In [1]: import numpy as np

In [2]: np.set_printoptions(precision=3, suppress=True, linewidth=100, sign=" ")

In [3]: def tidy(a):
   ...:     return np.round(a, 3) + 0
   ...: 

In [4]: W0 = np.array([[6, 1], [1, 4]])

In [5]: u = np.array([1, 3])

In [6]: out = W0 + np.outer(u, np.eye(2)[1])

In [7]: out
Out[7]: 
array([[ 6.,  2.],
       [ 1.,  7.]])

In [8]: np.linalg.matrix_rank(np.linalg.inv(out) - np.linalg.inv(W0), tol=1e-8)
Out[8]: np.int64(1)

In [9]: tidy(np.linalg.det(out) / np.linalg.det(W0)), tidy(1 + np.linalg.solve(W0, u)[1])
Out[9]: (np.float64(1.739), np.float64(1.739))

In [10]: F = np.array([[0, 2, 0, 0], [-1, -1, 0, 0], [0, 0, 0, 2], [0, 0, -1, -1]])

In [11]: # splits into 2 blocks

In [12]: rng = np.random.default_rng(11)

In [13]: out = F + rng.integers(-2, 3, (4, 2)) @ rng.integers(-2, 3, (2, 4))

In [14]: out
Out[14]: 
array([[ 0, 10,  0,  0],
       [-1, -3,  0,  2],
       [ 0, -2,  0,  0],
       [ 0,  2, -1,  5]])

In [15]: out - F
Out[15]: 
array([[ 0,  8,  0,  0],
       [ 0, -2,  0,  2],
       [ 0, -2,  0, -2],
       [ 0,  2,  0,  6]])

In [16]: np.einsum("ij,ji->", F, F)
Out[16]: np.int64(-6)

In [17]: np.poly(F)
Out[17]: array([ 1.,  2.,  5.,  4.,  4.])

In [18]: tidy(np.linalg.det(F.T))
Out[18]: np.float64(4.0)

In [19]: np.einsum("ii->", F)
Out[19]: np.int64(-2)

In [20]: np.kron(np.eye(2, dtype=int), F)
Out[20]: 
array([[ 0,  2,  0,  0,  0,  0,  0,  0],
       [-1, -1,  0,  0,  0,  0,  0,  0],
       [ 0,  0,  0,  2,  0,  0,  0,  0],
       [ 0,  0, -1, -1,  0,  0,  0,  0],
       [ 0,  0,  0,  0,  0,  2,  0,  0],
       [ 0,  0,  0,  0, -1, -1,  0,  0],
       [ 0,  0,  0,  0,  0,  0,  0,  2],
       [ 0,  0,  0,  0,  0,  0, -1, -1]])

In [21]: tidy(np.linalg.eigvals(F))
Out[21]: array([-0.5+1.323j, -0.5-1.323j, -0.5+1.323j, -0.5-1.323j])

In [22]: tidy(np.linalg.eigvals(F).sum().real)
Out[22]: np.float64(-2.0)

In [23]: (F + F.T) / 2
Out[23]: 
array([[ 0. ,  0.5,  0. ,  0. ],
       [ 0.5, -1. ,  0. ,  0. ],
       [ 0. ,  0. ,  0. ,  0.5],
       [ 0. ,  0. ,  0.5, -1. ]])

In [24]: np.linalg.matrix_power(F, 2)
Out[24]: 
array([[-2, -2,  0,  0],
       [ 1, -1,  0,  0],
       [ 0,  0, -2, -2],
       [ 0,  0,  1, -1]])

In [25]: F @ F
Out[25]: 
array([[-2, -2,  0,  0],
       [ 1, -1,  0,  0],
       [ 0,  0, -2, -2],
       [ 0,  0,  1, -1]])

In [26]: np.trace(F)
Out[26]: np.int64(-2)

In [27]: np.allclose(F @ F.T, F.T @ F)
Out[27]: False

In [28]: np.allclose(F, F.T)
Out[28]: False

In [29]: tidy(np.linalg.det(F))
Out[29]: np.float64(4.0)

In [30]: tidy(np.abs(np.linalg.eigvals(F)).max())
Out[30]: np.float64(1.414)

In [31]: vec = np.array([5, 4, 3, 4])

In [32]: h1 = np.maximum(F @ vec, 0)

In [33]: np.maximum(F @ vec, 0) - np.maximum(-F @ vec, 0)
Out[33]: array([ 8, -9,  8, -7])

In [34]: np.maximum(F @ (3 * vec), 0)
Out[34]: array([ 24,   0,  24,   0])

In [35]: tidy(np.tanh(F @ vec))
Out[35]: array([ 1., -1.,  1., -1.])

In [36]: F * (h1 > 1e-9)[:, None]
Out[36]: 
array([[ 0,  2,  0,  0],
       [ 0,  0,  0,  0],
       [ 0,  0,  0,  2],
       [ 0,  0,  0,  0]])

In [37]: h1
Out[37]: array([ 8,  0,  8,  0])

In [38]: tidy(np.sort(np.linalg.eigvals(F).real))
Out[38]: array([-0.5, -0.5, -0.5, -0.5])

In [39]: (F != 0).astype(int)
Out[39]: 
array([[ 0,  1,  0,  0],
       [ 1,  1,  0,  0],
       [ 0,  0,  0,  1],
       [ 0,  0,  1,  1]])

In [40]: F @ F
Out[40]: 
array([[-2, -2,  0,  0],
       [ 1, -1,  0,  0],
       [ 0,  0, -2, -2],
       [ 0,  0,  1, -1]])

In [41]: np.flatnonzero(np.linalg.matrix_power((F != 0) + (F.T != 0) + np.eye(4), 4)[2])
Out[41]: array([ 2,  3])

In [42]: (np.linalg.matrix_power((F != 0) + (F.T != 0) + np.eye(4), 4) > 0).astype(int)
Out[42]: 
array([[ 1,  1,  0,  0],
       [ 1,  1,  0,  0],
       [ 0,  0,  1,  1],
       [ 0,  0,  1,  1]])

In [43]: M = np.load("x.npy")

In [44]: M
Out[44]: 
array([[ 0,  0,  0,  0],
       [ 0,  0,  1,  0],
       [ 0,  1,  0,  0],
       [ 0,  0,  0,  0]])

In [45]: # column 3 repeats column 0

In [46]: rank = np.linalg.matrix_rank(M)

In [47]: rank
Out[47]: np.int64(2)

In [48]: N = np.linalg.svd(M)[2][rank:].T

In [49]: np.linalg.matrix_rank(M.T @ M), np.linalg.matrix_rank(M @ M.T)
Out[49]: (np.int64(2), np.int64(2))

In [50]: N @ N.T
Out[50]: 
array([[ 1.,  0.,  0.,  0.],
       [ 0.,  0.,  0.,  0.],
       [ 0.,  0.,  0.,  0.],
       [ 0.,  0.,  0.,  1.]])

In [51]: [int(np.linalg.matrix_rank(np.delete(M, i, axis=0))) for i in range(4)]
Out[51]: [2, 1, 1, 2]

In [52]: [int(np.linalg.matrix_rank(M[:i])) for i in range(1, len(M) + 1)]
Out[52]: [0, 1, 2, 2]

In [53]: M @ N
Out[53]: 
array([[ 0.,  0.],
       [ 0.,  0.],
       [ 0.,  0.],
       [ 0.,  0.]])

In [54]: N.shape
Out[54]: (4, 2)

In [55]: vec = np.array([2, 0, 0, -1])

In [56]: M * vec
Out[56]: 
array([[ 0,  0,  0,  0],
       [ 0,  0,  0,  0],
       [ 0,  0,  0,  0],
       [ 0,  0,  0,  0]])

In [57]: ev, V = np.linalg.eig(W0)

In [58]: tidy(ev)
Out[58]: array([ 6.414,  3.586])

In [59]: tidy(W0 @ V[:, 0] - ev[0] * V[:, 0])
Out[59]: array([ 0.,  0.])

In [60]: tidy(np.sort(np.linalg.eigvals(np.linalg.inv(W0))))
Out[60]: array([ 0.156,  0.279])

In [61]: tidy(np.sort(np.linalg.eigvals(W0 @ W0)))
Out[61]: array([ 12.858,  41.142])

In [62]: data = np.array([[1, 0, 0], [0, 1, 0], [0, 0, 1]])

In [63]: # triangular, det is the product of the diagonal

In [64]: vec = np.array([9, -4, 7])

In [65]: [p for p in range(1, 25) if np.allclose(np.linalg.matrix_power(data, p), np.eye(3))]
Out[65]: 
[1,
 2,
 3,
 4,
 5,
 6,
 7,
 8,
 9,
 10,
 11,
 12,
 13,
 14,
 15,
 16,
 17,
 18,
 19,
 20,
 21,
 22,
 23,
 24]

In [66]: tidy(np.linalg.inv(data))
Out[66]: 
array([[ 1.,  0.,  0.],
       [ 0.,  1.,  0.],
       [ 0.,  0.,  1.]])

In [67]: 3 - np.linalg.matrix_rank(data - np.eye(3), tol=1e-8)
Out[67]: np.int64(3)

In [68]: tidy(np.abs(np.linalg.eigvals(data)))
Out[68]: array([ 1.,  1.,  1.])

In [69]: mat = np.load("layer15.npy")

In [70]: mat
Out[70]: 
array([[  6,   2,  -9,   5,   5],
       [  9,   5,  -6,   8,   8],
       [ -1,  -5, -16,  -2,  -2],
       [  4,   0, -11,   3,   3]])

In [71]: # rows and columns are dependent

In [72]: out = np.array([[3, 3], [3, 3], [0, 0], [2, 3], [1, 0]])

In [73]: np.linalg.matrix_rank(np.vstack([mat, out.T]))
Out[73]: np.int64(4)

In [74]: np.linalg.matrix_rank(mat @ out)
Out[74]: np.int64(1)

In [75]: np.vstack([mat, out.T]).shape
Out[75]: (6, 5)

In [76]: mat @ out
Out[76]: 
array([[ 39,  39],
       [ 66,  66],
       [-24, -24],
       [ 21,  21]])

In [77]: out.T @ mat.T
Out[77]: 
array([[ 39,  66, -24,  21],
       [ 39,  66, -24,  21]])

In [78]: np.einsum("ik,kj->ji", mat, out)
Out[78]: 
array([[ 39,  66, -24,  21],
       [ 39,  66, -24,  21]])

In [79]: left, s, VT = np.linalg.svd(mat)

In [80]: V = VT[:(s > 1e-8).sum()]

In [81]: vec = mat[1] + 4 * mat[3] + rng.integers(2) * np.eye(5)[2]

In [82]: vec
Out[82]: array([ 25.,   5., -49.,  20.,  20.])

In [83]: np.linalg.matrix_rank(np.vstack([mat, vec]))
Out[83]: np.int64(3)

In [84]: tidy(np.linalg.norm(vec - V.T @ V @ vec))
Out[84]: np.float64(0.216)

In [85]: tidy(np.diag(V.T @ V))
Out[85]: array([ 0.314,  0.2  ,  0.953,  0.266,  0.266])

In [86]: T = np.stack([mat, 2 * mat, mat[::-1]])

In [87]: T.sum(axis=0)
Out[87]: 
array([[ 22,   6, -38,  18,  18],
       [ 26,  10, -34,  22,  22],
       [  6, -10, -54,   2,   2],
       [ 18,   2, -42,  14,  14]])

In [88]: tidy(np.linalg.norm(T, axis=(1, 2)))
Out[88]: array([ 29.766,  59.532,  29.766])

In [89]: np.einsum("bij,cij->bc", T, T)
Out[89]: 
array([[  886,  1772,   366],
       [ 1772,  3544,   732],
       [  366,   732,   886]])

In [90]: mat - mat[0]
Out[90]: 
array([[ 0,  0,  0,  0,  0],
       [ 3,  3,  3,  3,  3],
       [-7, -7, -7, -7, -7],
       [-2, -2, -2, -2, -2]])

In [91]: np.unravel_index(np.abs(mat).argmax(), mat.shape)
Out[91]: (np.int64(2), np.int64(2))

In [92]: tidy(np.linalg.svd(mat, compute_uv=False))
Out[92]: array([ 24.947,  16.238,   0.   ,   0.   ])

In [93]: mat.sum(axis=0)
Out[93]: array([ 18,   2, -42,  14,  14])

In [94]: mat.sum(axis=1)
Out[94]: array([  9,  24, -26,  -1])

In [95]: tidy(np.linalg.norm(mat))
Out[95]: np.float64(29.766)

In [96]: np.abs(mat).max()
Out[96]: np.int64(16)

In [97]: np.count_nonzero(mat)
Out[97]: np.int64(19)
